$ python3 -q
>>> import numpy as np
>>> import numpy.linalg as la
>>> np.set_printoptions(suppress=True, linewidth=200)
>>> W0 = np.load("test9.npy")
>>> print(W0)
[[ 12.4 -12.6   4.5]
 [  3.9  -2.2   7.1]
 [  5.3   3.    7.2]
 [  5.2   2.3   0.3]]
>>> q = W0.astype(float).copy()
>>> for j in range(3):
...     q[:, j] -= q[:, :j] @ (q[:, :j].T @ q[:, j])
...     q[:, j] /= la.norm(q[:, j])
... 
>>> print(q.round(1) + 0)
[[ 0.8 -0.5 -0.1]
 [ 0.3  0.   0.7]
 [ 0.4  0.6  0.4]
 [ 0.3  0.6 -0.6]]
>>> print(np.round(q.T @ q, 1) + 0)
[[1. 0. 0.]
 [0. 1. 0.]
 [0. 0. 1.]]
>>> print(np.round(q.T @ W0, 1) + 0)
[[15.  -9.1  8.2]
 [ 0.   9.7  2.6]
 [ 0.   0.   6.9]]
>>> rng = np.random.default_rng(64409)
>>> A2 = W0 + rng.integers(-2, 3, (4, 1)) @ rng.integers(-2, 3, (1, 3))
>>> print(A2.round(1))
[[ 14.4 -12.6   2.5]
 [ -0.1  -2.2  11.1]
 [  5.3   3.    7.2]
 [  1.2   2.3   4.3]]
>>> print(np.abs(A2 - W0).sum(axis=1))
[4. 8. 0. 8.]
>>> print(np.round(la.svd(A2 - W0, compute_uv=False), 1))
[8.5 0.  0. ]
>>> vec = np.array([-2, 3, -1])
>>> print(np.round(A2 @ (2 * vec), 1))
[-138.2  -35.   -17.6    0.4]
>>> print(np.round(A2 * vec, 1))
[[-28.8 -37.8  -2.5]
 [  0.2  -6.6 -11.1]
 [-10.6   9.   -7.2]
 [ -2.4   6.9  -4.3]]
>>> A2 = np.c_[W0[:, :1] @ np.array([[-2]]), np.array([4, 4, 2, 4])]
>>> print(A2)
[[-24.8   4. ]
 [ -7.8   4. ]
 [-10.6   2. ]
 [-10.4   4. ]]
>>> print(np.round(la.norm(la.qr(W0)[0].T @ A2, axis=0) ** 2 / ((A2 ** 2).sum(axis=0) + 1e-12), 1))
[1.  0.9]
>>> print(la.matrix_rank(np.c_[W0, A2]))
4
>>> print(np.round(la.lstsq(W0, A2[:, 0])[0], 1) + 0)
[-2.  0.  0.]
>>> Z = np.array([[2, 0, 2, 3], [0, 0, 0, 0]])
>>> K = np.repeat(Z, 25 // 2, axis=0)
>>> K = K + 0.3 * rng.normal(size=K.shape)
>>> print(K.round(1) + 0)
[[ 2.2 -0.4  2.2  3. ]
 [ 2.7 -0.6  2.1  3.5]
 [ 1.9  0.1  1.6  3.2]
 [ 2.   0.1  2.1  3.1]
 [ 1.9 -0.1  2.   3. ]
 [ 2.2 -0.5  2.4  2.9]
 [ 2.5  0.3  1.8  3.2]
 [ 2.1 -0.3  1.9  3.1]
 [ 2.7  0.   1.5  3. ]
 [ 2.1 -0.1  1.9  3. ]
 [ 1.7  0.2  1.9  3.4]
 [ 1.5  0.4  1.6  2.6]
 [-0.2 -0.2 -0.2 -0.1]
 [ 0.1  0.1  0.4 -0.1]
 [-0.4  0.4  0.3  0.7]
 [-0.3  0.1 -0.2 -0.6]
 [ 0.  -0.3  0.3 -0.3]
 [-0.2 -0.3  0.  -0.1]
 [ 0.3  0.5 -0.6  0.4]
 [ 0.   0.1 -0.2  0. ]
 [ 0.1  0.   0.1 -0.3]
 [ 0.3  0.  -0.1 -0.1]
 [-0.2 -0.4  0.2  0.3]
 [-0.1  0.   0.2 -0.2]]
>>> vec = np.array([2, -5, -4, -1])
>>> target = K @ vec
>>> coef, lr = np.zeros(4), 1 / la.norm(K, 2) ** 2
>>> for i in range(20):
...     coef -= lr * K.T @ (K @ coef - target)
...     if i % 5 == 0: print(i, round(la.norm(K @ coef - target), 1))
... 
0 8.3
5 7.9
10 7.6
15 7.2
>>> print(round(float(la.cond(K)), 1))
16.4
>>> print(coef.round(1))
[-0.1 -0.7 -0.9 -1.3]
>>> Xc = K - K.mean(axis=0)
>>> U, sv, Vt = la.svd(Xc, full_matrices=False)
>>> print(np.abs(U[:, 0]).argmax())
1
>>> print(np.abs(Vt[0]).argmax())
3
>>> print(round(float((sv ** 2).sum() ** 2 / (sv ** 4).sum()), 1))
1.1
>>> print(np.round(Vt[0] * np.sign(Vt[0, np.abs(Vt[0]).argmax()]), 1) + 0)
[0.5 0.  0.4 0.7]
>>> dist = la.norm(K[:, None] - K[None], axis=-1)
>>> print((dist + 1e9 * np.eye(24)).round(6).argmin(axis=1))
[ 5  0 10  9  9  0  9  9  6  3  2  2 17 23 22 23 23 12 19 12 23 20 17 20]
>>> print(dist.shape)
(24, 24)
>>> print(la.matrix_rank(dist ** 2))
6
>>> print(dist[6].round(1))
[0.8 1.  0.7 0.6 0.8 1.1 0.  0.7 0.6 0.6 0.8 1.2 4.7 4.3 4.1 5.1 4.6 4.7 4.3 4.5 4.5 4.4 4.3 4.6]
>>> print(np.round(la.norm(K - K.mean(axis=0), axis=1), 1))
[2.3 2.9 1.9 2.1 2.  2.3 2.4 2.1 2.3 2.1 2.2 1.4 2.3 2.  1.8 2.8 2.2 2.3 2.1 2.2 2.2 2.1 1.9 2.2]
>>> print(np.round(la.norm(K, axis=1), 1))
[4.3 4.9 4.  4.2 4.1 4.4 4.4 4.2 4.3 4.2 4.3 3.4 0.3 0.4 1.  0.7 0.5 0.4 0.9 0.3 0.4 0.4 0.6 0.3]
>>> print(dist[:5, :5].round(1))
[[0.  0.8 0.8 0.5 0.4]
 [0.8 0.  1.2 1.1 1.1]
 [0.8 1.2 0.  0.5 0.5]
 [0.5 1.1 0.5 0.  0.3]
 [0.4 1.1 0.5 0.3 0. ]]
>>> U, sv, Vt = la.svd(K, full_matrices=False)
>>> print(np.round(sv / sv[0], 1))
[1.  0.1 0.1 0.1]
>>> print(np.abs(U[:, 0]).round(6).argmax())
1
>>> print(sv.round(1))
[14.6  1.7  1.4  0.9]
>>> print(np.round(np.abs(Vt[0]), 1) + 0)
[0.5 0.  0.5 0.7]
>>> print(np.allclose(U * sv @ Vt, K))
True
>>> print(np.round(Vt @ Vt.T, 1) + 0)
[[1. 0. 0. 0.]
 [0. 1. 0. 0.]
 [0. 0. 1. 0.]
 [0. 0. 0. 1.]]
>>> X = np.array([[-3, -3, -3, -3],
...     [-3, -6, -6, -6],
...     [-3, -6, -9, -9],
...     [-3, -6, -9, -12]])
>>> w, evecs = la.eigh(X)
>>> print(np.round(evecs.T @ evecs, 1) + 0)
[[1. 0. 0. 0.]
 [0. 1. 0. 0.]
 [0. 0. 1. 0.]
 [0. 0. 0. 1.]]
>>> print((w > 1e-8).sum(), (w < -1e-8).sum())
0 4
>>> print(np.round(evecs @ np.diag(w) @ evecs.T, 1))
[[ -3.  -3.  -3.  -3.]
 [ -3.  -6.  -6.  -6.]
 [ -3.  -6.  -9.  -9.]
 [ -3.  -6.  -9. -12.]]
>>> print(np.round(evecs.T @ X @ evecs, 1) + 0)
[[-24.9   0.    0.    0. ]
 [  0.   -3.    0.    0. ]
 [  0.    0.   -1.3   0. ]
 [  0.    0.    0.   -0.8]]
>>> print(np.round(w.sum(), 1), np.trace(X))
-30.0 -30
>>> u = np.array([-2, -1, 0, 1])
>>> A2 = X + np.outer(u, np.eye(4)[1])
>>> print(round(la.det(A2) / la.det(X), 1), round(float(1 + la.solve(X, u)[1]), 1))
1.0 1.0
>>> print(la.matrix_rank(la.inv(A2) - la.inv(X), tol=1e-8))
1
>>> print(la.matrix_rank(A2 - X))
1
>>> print(A2)
[[ -3.  -5.  -3.  -3.]
 [ -3.  -7.  -6.  -6.]
 [ -3.  -6.  -9.  -9.]
 [ -3.  -5.  -9. -12.]]
>>> A2 = np.array([[2, 3], [3, 4]])
>>> Z = np.kron(A2, X)
>>> print(Z.shape)
(8, 8)
>>> w, evecs = la.eig(X)
>>> print(w.round(1))
[-24.9  -3.   -1.3  -0.8]
>>> E = np.array([[1, 0, 0, 0, 0],
...     [0, 1, 0, 0, 0],
...     [-4, 3, 1, 0, 0],
...     [-4, -3, -2, 1, 0],
...     [-4, -2, 1, -2, 1]])
>>> q = E.astype(float).copy()
>>> for j in range(5):
...     q[:, j] -= q[:, :j] @ (q[:, :j].T @ q[:, j])
...     q[:, j] /= la.norm(q[:, j])
... 
>>> print(q.round(1) + 0)
[[ 0.1  0.   0.  -0.1  1. ]
 [ 0.   0.2 -0.2 -1.   0. ]
 [-0.6  0.8 -0.1  0.2  0.1]
 [-0.6 -0.5 -0.6  0.   0.1]
 [-0.6 -0.3  0.7 -0.2  0. ]]
>>> arr = np.load("arr.npy")
>>> print(arr)
[[5 0 0 0]
 [0 3 0 5]
 [0 0 3 0]
 [0 5 0 2]]
>>> # symmetric, so the eigenvalues are real
>>> print(np.round(la.norm(arr, 1), 1), round(float(la.norm(arr, np.inf)), 1))
8.0 8.0
>>> print(la.norm(arr, axis=1).argmax())
1
>>> print(np.round(la.norm(arr, axis=1), 1))
[5.  5.8 3.  5.4]
>>> print(np.round(la.norm(arr, 2), 1))
7.5
>>> print(arr[2] @ arr[3])
0
>>> J = np.loadtxt("case14.csv", delimiter=",")
>>> print(J)
[[ 2.  2.  8. -1.]
 [-1.  0.  0.  2.]
 [-1.  0.  0.  2.]
 [ 1.  2.  8. -2.]
 [ 2.  0.  0.  0.]
 [ 2.  2.  8.  1.]]
>>> t3 = np.stack([J, 5 * J, J[::-1]])
>>> print(t3.sum(axis=0))
[[ 14.  14.  56.  -5.]
 [ -4.   0.   0.  12.]
 [ -5.   2.   8.  10.]
 [  5.  12.  48. -10.]
 [ 11.   0.   0.   2.]
 [ 14.  14.  56.   5.]]
>>> print(np.round(la.norm(t3, axis=(1, 2)), 1))
[15.3 76.3 15.3]
>>> print(la.matrix_rank(t3.reshape(3, -1)))
2
>>> print(t3.shape)
(3, 6, 4)
>>> print(np.einsum("bij,cij->bc", t3, t3))
[[ 233. 1165.  128.]
 [1165. 5825.  640.]
 [ 128.  640.  233.]]
>>> U, sv, Vt = la.svd(J)
>>> evecs = Vt[:(sv > 1e-8).sum()]
>>> vec = J[3] + 4 * J[5] + rng.integers(2) * np.eye(4)[0]
>>> print(vec)
[10. 10. 40.  2.]
>>> print(np.allclose(evecs.T @ evecs @ vec, vec))
True
>>> print(round(float(la.norm(vec - evecs.T @ evecs @ vec)), 1))
0.0
>>> print(np.round(evecs.T @ evecs, 1) + 0)
[[1.  0.  0.  0. ]
 [0.  0.1 0.2 0. ]
 [0.  0.2 0.9 0. ]
 [0.  0.  0.  1. ]]
>>> M = np.loadtxt("x.csv", delimiter=",")
>>> print(M)
[[-9. -8.  0.  0.  0.  0.]
 [-1. -4.  0.  0.  0.  0.]
 [ 0.  0.  3.  0. -1.  0.]
 [ 0.  0.  0.  4.  0. -9.]
 [ 0.  0. -9.  0.  0.  0.]
 [ 0.  0.  0.  7.  0. -8.]]
>>> # 3 blocks once reordered
>>> A2 = la.inv(M)
>>> print(A2.round(1) + 0)
[[-0.1  0.3  0.   0.   0.   0. ]
 [ 0.  -0.3  0.   0.   0.   0. ]
 [ 0.   0.   0.   0.  -0.1  0. ]
 [ 0.   0.   0.  -0.3  0.   0.3]
 [ 0.   0.  -1.   0.  -0.3  0. ]
 [ 0.   0.   0.  -0.2  0.   0.1]]
>>> print((np.abs(A2) > 1e-9).astype(int))
[[1 1 0 0 0 0]
 [1 1 0 0 0 0]
 [0 0 0 0 1 0]
 [0 0 0 1 0 1]
 [0 0 1 0 1 0]
 [0 0 0 1 0 1]]
>>> print(np.round(la.det(M) * la.det(A2), 1))
1.0
>>> print(round(la.cond(M), 1))
15.1
>>> print(np.allclose(A2, M.T))
False
>>> A = np.array([[103, -1, -2, 0, 1, 1],
...     [-3, -2, -2, -2, 0, 1],
...     [-2, 1, -119, 2, -3, 1],
...     [-1, -2, 0, 117, 3, 2],
...     [-2, 3, 2, -1, 183, 2],
...     [2, -2, 0, 1, 2, -39]])
>>> U, sv, Vt = la.svd(A)
>>> print(sv.round(1))
[183.2 119.4 116.6 103.1  39.1   2.1]
>>> A2 = U[:, :5] @ np.diag(sv[:5]) @ Vt[:5]
>>> print(la.matrix_rank(A2))
5
>>> print(round(la.norm(A - A2, 2), 1), round(float(sv[5]), 1))
2.1 2.1
>>> U, sv, Vt = la.svd(A, full_matrices=False)
>>> print(sv.round(1))
[183.2 119.4 116.6 103.1  39.1   2.1]
>>> print(np.round(sv / sv[0], 1) + 0)
[1.  0.7 0.6 0.6 0.2 0. ]
>>> print(np.round(np.abs(Vt[0]), 1) + 0)
[0. 0. 0. 0. 1. 0.]
>>> print(np.abs(U[:, 0]).round(6).argmax())
4
>>> print(np.round(np.sqrt((sv ** 2).sum()), 1), round(float(la.norm(A)), 1))
271.2 271.2
>>> print(np.round(np.cumsum(sv ** 2) / np.sum(sv ** 2), 1))
[0.5 0.6 0.8 1.  1.  1. ]
